$ python3 -q
>>> import numpy as np
>>> np.set_printoptions(precision=1, suppress=True, linewidth=120)
>>> A2 = np.array([[3, -2, 3, 0],
...     [2, 0, 1, 1],
...     [2, 1, -1, -3],
...     [0, -3, 0, -2],
...     [1, -3, -1, 2],
...     [0, -2, 3, 2],
...     [-1, 1, 1, -1],
...     [3, -3, -3, -1]])
>>> C = np.array([[-1, 0, -2, -2, -2],
...     [2, 1, -1, 1, -2],
...     [-2, 1, 1, -2, 0],
...     [0, -1, 2, 2, 2]])
>>> arr = A2 @ C
>>> arr
array([[-13,   1,  -1, -14,  -2],
       [ -4,   0,  -1,  -4,  -2],
       [  2,   3, -12,  -7, -12],
       [ -6,  -1,  -1,  -7,   2],
       [ -5,  -6,   4,   1,   8],
       [-10,  -1,   9,  -4,   8],
       [  1,   3,   0,  -1,  -2],
       [ -3,  -5,  -8,  -5,  -2]])
>>> left, sig, Vt = np.linalg.svd(arr)
>>> np.argmax(sig[:-1] / (sig[1:] + 1e-6)) + 1
np.int64(4)
>>> A2 = left[:, :4] @ np.diag(sig[:4]) @ Vt[:4]
>>> np.round(np.linalg.norm(arr - A2, 2), 1), round(float(sig[4]), 1)
(np.float64(0.0), 0.0)
>>> round(float(np.linalg.norm(arr - A2) / np.linalg.norm(arr)), 1)
0.0
>>> round(float(np.abs(arr - A2).max()), 1)
0.0
>>> r0, v = arr[1], arr[6]
>>> r0 @ r0
np.int64(37)
>>> p = (r0 @ v) / (r0 @ r0) * r0
>>> p
array([-0.4,  0. , -0.1, -0.4, -0.2])
>>> round(float(np.linalg.norm(r0 + v) ** 2 + np.linalg.norm(r0 - v) ** 2), 1)
104.0
>>> np.linalg.matrix_rank(np.outer(r0, v))
np.int64(1)
>>> (v - p) @ r0
np.float64(0.0)
>>> v - p
array([ 1.4,  3. ,  0.1, -0.6, -1.8])
>>> left, sig, Vt = np.linalg.svd(arr)
>>> evecs = Vt[:(sig > 1e-8).sum()]
>>> rng = np.random.default_rng(7178)
>>> x = arr[1] + 5 * arr[0] + rng.integers(2) * np.eye(5)[4]
>>> x
array([-69.,   5.,  -6., -74., -11.])
>>> print(np.linalg.matrix_rank(np.vstack([arr, x])))
5
>>> np.allclose(evecs.T @ evecs @ x, x)
False
>>> round(float(np.linalg.norm(x - evecs.T @ evecs @ x)), 1)
0.2
>>> evecs.T @ evecs
array([[ 0.8,  0.2, -0.2,  0.2,  0.1],
       [ 0.2,  0.8,  0.2, -0.2, -0.1],
       [-0.2,  0.2,  0.8,  0.2,  0.1],
       [ 0.2, -0.2,  0.2,  0.8, -0.1],
       [ 0.1, -0.1,  0.1, -0.1,  0.9]])
>>> def softmax(z):
...     e = np.exp(z - z.max(axis=-1, keepdims=True))
...     return e / e.sum(axis=-1, keepdims=True)
... 
>>> np.round(softmax(arr[2] + -3), 1) + 0
array([0.3, 0.7, 0. , 0. , 0. ])
>>> np.round(softmax(arr[2]), 1) + 0
array([0.3, 0.7, 0. , 0. , 0. ])
>>> softmax(arr).sum(axis=1)
array([1., 1., 1., 1., 1., 1., 1., 1.])
>>> att = arr @ arr.T / np.sqrt(5)
>>> softmax(att).round(6).argmax(axis=1)
array([0, 0, 2, 0, 5, 5, 2, 2])
>>> softmax(att)[2] @ arr
array([  2.,   3., -12.,  -7., -12.])
>>> np.round(softmax(att + np.triu(np.full(att.shape, -np.inf), 1)), 1) + 0
array([[1., 0., 0., 0., 0., 0., 0., 0.],
       [1., 0., 0., 0., 0., 0., 0., 0.],
       [0., 0., 1., 0., 0., 0., 0., 0.],
       [1., 0., 0., 0., 0., 0., 0., 0.],
       [0., 0., 0., 0., 1., 0., 0., 0.],
       [0., 0., 0., 0., 0., 1., 0., 0.],
       [0., 0., 1., 0., 0., 0., 0., 0.],
       [0., 0., 1., 0., 0., 0., 0., 0.]])
>>> K = np.load("test10.npy")
>>> K
array([[-2,  2,  4],
       [ 3,  1, -6],
       [ 1, -3, -2],
       [ 2,  0, -4],
       [-3,  0,  6],
       [-3,  0,  6],
       [ 2,  1, -4]])
>>> np.round(K @ np.linalg.pinv(K) @ K, 1) + 0
array([[-2.,  2.,  4.],
       [ 3.,  1., -6.],
       [ 1., -3., -2.],
       [ 2.,  0., -4.],
       [-3.,  0.,  6.],
       [-3.,  0.,  6.],
       [ 2.,  1., -4.]])
>>> left, sig, Vt = np.linalg.svd(K)
>>> sig.round(1) + 0
array([14.1,  3.9,  0. ])
>>> A2 = left[:, :2] @ np.diag(sig[:2]) @ Vt[:2]
>>> print(round(float(np.linalg.norm(K - A2) / np.linalg.norm(K)), 1))
0.0
>>> rk = np.linalg.matrix_rank(K)
>>> rk
np.int64(2)
>>> ns = np.linalg.svd(K)[2][rk:].T
>>> print(np.round(K @ ns, 1) + 0)
[[0.]
 [0.]
 [0.]
 [0.]
 [0.]
 [0.]
 [0.]]
>>> np.linalg.matrix_rank(K.T @ K), np.linalg.matrix_rank(K @ K.T)
(np.int64(2), np.int64(2))
>>> np.round(ns @ ns.T, 1) + 0
array([[0.8, 0. , 0.4],
       [0. , 0. , 0. ],
       [0.4, 0. , 0.2]])
>>> print([int(np.linalg.matrix_rank(K[:, :j + 1])) for j in range(3)])
[1, 2, 2]
>>> ns.shape
(3, 1)
>>> E = np.loadtxt("run8.csv", delimiter=",")
>>> E
array([[0., 0., 1., 0., 1., 1., 1., 0., 2., 2.],
       [0., 0., 2., 1., 0., 2., 0., 1., 1., 2.],
       [0., 0., 0., 1., 0., 2., 2., 2., 1., 0.],
       [0., 0., 0., 0., 0., 2., 2., 0., 1., 2.],
       [0., 0., 0., 0., 0., 0., 1., 1., 2., 2.],
       [0., 0., 0., 0., 0., 0., 0., 1., 2., 0.],
       [0., 0., 0., 0., 0., 0., 0., 1., 1., 1.],
       [0., 0., 0., 0., 0., 0., 0., 0., 2., 1.],
       [0., 0., 0., 0., 0., 0., 0., 0., 0., 2.],
       [0., 0., 0., 0., 0., 0., 0., 0., 0., 0.]])
>>> np.linalg.lstsq(E[:-1].T, E[-1])[2]
np.int32(8)
>>> np.allclose(E[:-1].T @ np.linalg.lstsq(E[:-1].T, E[-1])[0], E[-1])
True
>>> np.abs(np.diag(np.linalg.qr(E)[1])) > 1e-9
array([False, False, False, False, False, False, False, False, False, False])
>>> np.unique(E.round(6), axis=0).shape
(10, 10)
>>> left, sig, Vt = np.linalg.svd(E)
>>> evecs = Vt[:(sig > 1e-8).sum()]
>>> x = E[9] + 4 * E[6] + rng.integers(2) * np.eye(10)[8]
>>> x
array([0., 0., 0., 0., 0., 0., 0., 4., 5., 4.])
>>> np.round(evecs.T @ evecs, 1) + 0
array([[0., 0., 0., 0., 0., 0., 0., 0., 0., 0.],
       [0., 0., 0., 0., 0., 0., 0., 0., 0., 0.],
       [0., 0., 1., 0., 0., 0., 0., 0., 0., 0.],
       [0., 0., 0., 1., 0., 0., 0., 0., 0., 0.],
       [0., 0., 0., 0., 1., 0., 0., 0., 0., 0.],
       [0., 0., 0., 0., 0., 1., 0., 0., 0., 0.],
       [0., 0., 0., 0., 0., 0., 1., 0., 0., 0.],
       [0., 0., 0., 0., 0., 0., 0., 1., 0., 0.],
       [0., 0., 0., 0., 0., 0., 0., 0., 1., 0.],
       [0., 0., 0., 0., 0., 0., 0., 0., 0., 1.]])
>>> np.allclose(evecs.T @ evecs @ x, x)
True
>>> print(np.count_nonzero(E))
33
>>> E - E[0]
array([[ 0.,  0.,  0.,  0.,  0.,  0.,  0.,  0.,  0.,  0.],
       [ 0.,  0.,  1.,  1., -1.,  1., -1.,  1., -1.,  0.],
       [ 0.,  0., -1.,  1., -1.,  1.,  1.,  2., -1., -2.],
       [ 0.,  0., -1.,  0., -1.,  1.,  1.,  0., -1.,  0.],
       [ 0.,  0., -1.,  0., -1., -1.,  0.,  1.,  0.,  0.],
       [ 0.,  0., -1.,  0., -1., -1., -1.,  1.,  0., -2.],
       [ 0.,  0., -1.,  0., -1., -1., -1.,  1., -1., -1.],
       [ 0.,  0., -1.,  0., -1., -1., -1.,  0.,  0., -1.],
       [ 0.,  0., -1.,  0., -1., -1., -1.,  0., -2.,  0.],
       [ 0.,  0., -1.,  0., -1., -1., -1.,  0., -2., -2.]])
>>> np.abs(E).max()
np.float64(2.0)
>>> E.sum(axis=1)
array([8., 9., 8., 7., 6., 3., 3., 3., 2., 0.])
>>> np.unravel_index(np.abs(E).argmax(), E.shape)
(np.int64(0), np.int64(8))
>>> left, sig, Vt = np.linalg.svd(E, full_matrices=False)
>>> np.round(np.abs(Vt[0]), 1) + 0
array([0. , 0. , 0.2, 0.1, 0.1, 0.4, 0.3, 0.3, 0.5, 0.6])
>>> np.sqrt((sig ** 2).sum()), round(float(np.linalg.norm(E)), 1)
(np.float64(9.0), 9.0)
>>> np.round(left.T @ left, 1) + 0
array([[1., 0., 0., 0., 0., 0., 0., 0., 0., 0.],
       [0., 1., 0., 0., 0., 0., 0., 0., 0., 0.],
       [0., 0., 1., 0., 0., 0., 0., 0., 0., 0.],
       [0., 0., 0., 1., 0., 0., 0., 0., 0., 0.],
       [0., 0., 0., 0., 1., 0., 0., 0., 0., 0.],
       [0., 0., 0., 0., 0., 1., 0., 0., 0., 0.],
       [0., 0., 0., 0., 0., 0., 1., 0., 0., 0.],
       [0., 0., 0., 0., 0., 0., 0., 1., 0., 0.],
       [0., 0., 0., 0., 0., 0., 0., 0., 1., 0.],
       [0., 0., 0., 0., 0., 0., 0., 0., 0., 1.]])
>>> np.round(left.T @ E @ Vt.T, 1) + 0
array([[7.3, 0. , 0. , 0. , 0. , 0. , 0. , 0. , 0. , 0. ],
       [0. , 3.3, 0. , 0. , 0. , 0. , 0. , 0. , 0. , 0. ],
       [0. , 0. , 2.9, 0. , 0. , 0. , 0. , 0. , 0. , 0. ],
       [0. , 0. , 0. , 2.3, 0. , 0. , 0. , 0. , 0. , 0. ],
       [0. , 0. , 0. , 0. , 1.6, 0. , 0. , 0. , 0. , 0. ],
       [0. , 0. , 0. , 0. , 0. , 0.8, 0. , 0. , 0. , 0. ],
       [0. , 0. , 0. , 0. , 0. , 0. , 0.4, 0. , 0. , 0. ],
       [0. , 0. , 0. , 0. , 0. , 0. , 0. , 0.3, 0. , 0. ],
       [0. , 0. , 0. , 0. , 0. , 0. , 0. , 0. , 0. , 0. ],
       [0. , 0. , 0. , 0. , 0. , 0. , 0. , 0. , 0. , 0. ]])
>>> F = np.array([[3.9, -5.2, -0.8, -3.9, -0.2],
...     [0.8, -0.8, 0.4, 0.2, 1.0],
...     [-0.9, 0.6, 0.7, 1.2, 1.1],
...     [-2.0, 2.8, -0.3, 0.1, -0.8],
...     [0.4, -0.9, 0.2, -1.5, 0.7],
...     [0.4, -1.3, 0.8, -0.8, 1.8],
...     [0.1, -1.4, 1.2, -1.8, 1.7],
...     [-1.0, 1.6, 0.2, 1.5, 0.2],
...     [1.4, -2.0, 0.4, -1.3, 0.1],
...     [0.3, -1.1, 0.9, -1.6, 1.3],
...     [-0.1, -0.7, 0.7, -0.5, 1.4]])
>>> print(F)
[[ 3.9 -5.2 -0.8 -3.9 -0.2]
 [ 0.8 -0.8  0.4  0.2  1. ]
 [-0.9  0.6  0.7  1.2  1.1]
 [-2.   2.8 -0.3  0.1 -0.8]
 [ 0.4 -0.9  0.2 -1.5  0.7]
 [ 0.4 -1.3  0.8 -0.8  1.8]
 [ 0.1 -1.4  1.2 -1.8  1.7]
 [-1.   1.6  0.2  1.5  0.2]
 [ 1.4 -2.   0.4 -1.3  0.1]
 [ 0.3 -1.1  0.9 -1.6  1.3]
 [-0.1 -0.7  0.7 -0.5  1.4]]
>>> C = F[[0, 5]].astype(float)
>>> for _ in range(4):
...     z = np.linalg.norm(F[:, None] - C, axis=-1).argmin(axis=1)
...     C = np.array([F[z == j].mean(axis=0) for j in range(2)])
... 
>>> z
array([0, 1, 1, 1, 1, 1, 1, 1, 1, 1, 1])
>>> print(C)
[[ 3.9 -5.2 -0.8 -3.9 -0.2]
 [-0.1 -0.3  0.5 -0.5  0.8]]
>>> C[1] - C[0]
array([-4. ,  4.9,  1.3,  3.4,  1.1])
>>> np.round(softmax(F[8] + 4), 1) + 0
array([0.6, 0. , 0.2, 0. , 0.2])
>>> np.round(softmax(10 * F[8]), 1) + 0
array([1., 0., 0., 0., 0.])
>>> print(np.round(softmax(F[8]), 1) + 0)
[0.6 0.  0.2 0.  0.2]
>>> att = F @ F.T / np.sqrt(5)
>>> np.round(softmax(att), 1) + 0
array([[1. , 0. , 0. , 0. , 0. , 0. , 0. , 0. , 0. , 0. , 0. ],
       [0.4, 0.1, 0. , 0. , 0.1, 0.1, 0.1, 0. , 0.1, 0.1, 0.1],
       [0. , 0.1, 0.3, 0.1, 0. , 0.1, 0. , 0.3, 0. , 0. , 0.1],
       [0. , 0. , 0. , 0.9, 0. , 0. , 0. , 0.1, 0. , 0. , 0. ],
       [0.8, 0. , 0. , 0. , 0. , 0. , 0. , 0. , 0. , 0. , 0. ],
       [0.6, 0. , 0. , 0. , 0. , 0.1, 0.1, 0. , 0. , 0.1, 0. ],
       [0.7, 0. , 0. , 0. , 0. , 0. , 0.1, 0. , 0. , 0.1, 0. ],
       [0. , 0. , 0.2, 0.4, 0. , 0. , 0. , 0.4, 0. , 0. , 0. ],
       [1. , 0. , 0. , 0. , 0. , 0. , 0. , 0. , 0. , 0. , 0. ],
       [0.7, 0. , 0. , 0. , 0. , 0. , 0.1, 0. , 0. , 0.1, 0. ],
       [0.2, 0.1, 0. , 0. , 0.1, 0.2, 0.2, 0. , 0.1, 0.1, 0.1]])
>>> softmax(att)[8] @ F
array([ 3.9, -5.2, -0.8, -3.9, -0.2])
>>> softmax(att).round(6).argmax(axis=1)
array([0, 0, 2, 3, 0, 0, 0, 3, 0, 0, 6])
>>> A2 = np.array([[1, -3, 2], [0, -2, -3], [-1, -1, -2], [-1, -2, -2], [-3, 3, 2]])
>>> np.vstack([F, A2.T]).shape
(14, 5)
>>> np.einsum("ij,ij->i", F, F)
array([58.1,  2.5,  4.3, 12.6,  3.8,  6.4,  9.5,  5.9,  7.8,  6.4,  3.2])
>>> print(np.linalg.matrix_rank(np.vstack([F, A2.T])))
5
>>> W0 = np.loadtxt("sample18.csv", delimiter=",")
>>> W0
array([[-1.4, -2.2, -3.5, -1.8,  0.2,  1.7],
       [ 2.7, -0.5, -2.3,  2.2,  2.4, -1.1],
       [-0.8,  2.7, -1.5,  2.6, -1.2,  2.5],
       [ 0.3,  3.3, -1.9, -2.5, -0.1, -2. ],
       [ 3.8,  0.2,  0.4, -1.7, -1.1,  2.5],
       [-0.8,  1.3,  1.2, -1. ,  4. ,  2. ]])
>>> q, evecs = np.linalg.qr(W0[:, :5])[0], np.linalg.qr(W0[:, 5:])[0]
>>> sig = np.linalg.svd(q.T @ evecs, compute_uv=False)
>>> sig.round(1) + 0
array([0.])
>>> (sig > 0.9).sum()
np.int64(0)
>>> round(np.trace(W0), 1)
np.float64(-5.0)
>>> round(float(np.abs(np.linalg.eigvals(W0)).max()), 1)
5.0
>>> print(np.allclose(W0 @ W0.T, W0.T @ W0))
True
>>> x = np.array([0, -1, 0, -1, 2, 0])
>>> rhs = W0 @ x
>>> print(rhs)
[ 4.4  3.1 -7.7 -1.  -0.6  7.8]
>>> np.round(np.linalg.solve(W0, rhs + W0[:, 3]), 1) + 0
array([ 0., -1.,  0.,  0.,  2.,  0.])
>>> np.round(softmax(W0[2]), 1) + 0
array([0. , 0.3, 0. , 0.3, 0. , 0.3])
>>> print(np.round(softmax(W0[2] + 2), 1) + 0)
[0.  0.3 0.  0.3 0.  0.3]
>>> att = W0 @ W0.T / np.sqrt(6)
>>> softmax(att)[2] @ W0
array([-0.8,  2.7, -1.5,  2.6, -1.2,  2.5])
>>> print(np.round(softmax(att + np.triu(np.full(att.shape, -np.inf), 1)), 1) + 0)
[[1. 0. 0. 0. 0. 0.]
 [0. 1. 0. 0. 0. 0.]
 [0. 0. 1. 0. 0. 0.]
 [0. 0. 0. 1. 0. 0.]
 [0. 0. 0. 0. 1. 0.]
 [0. 0. 0. 0. 0. 1.]]
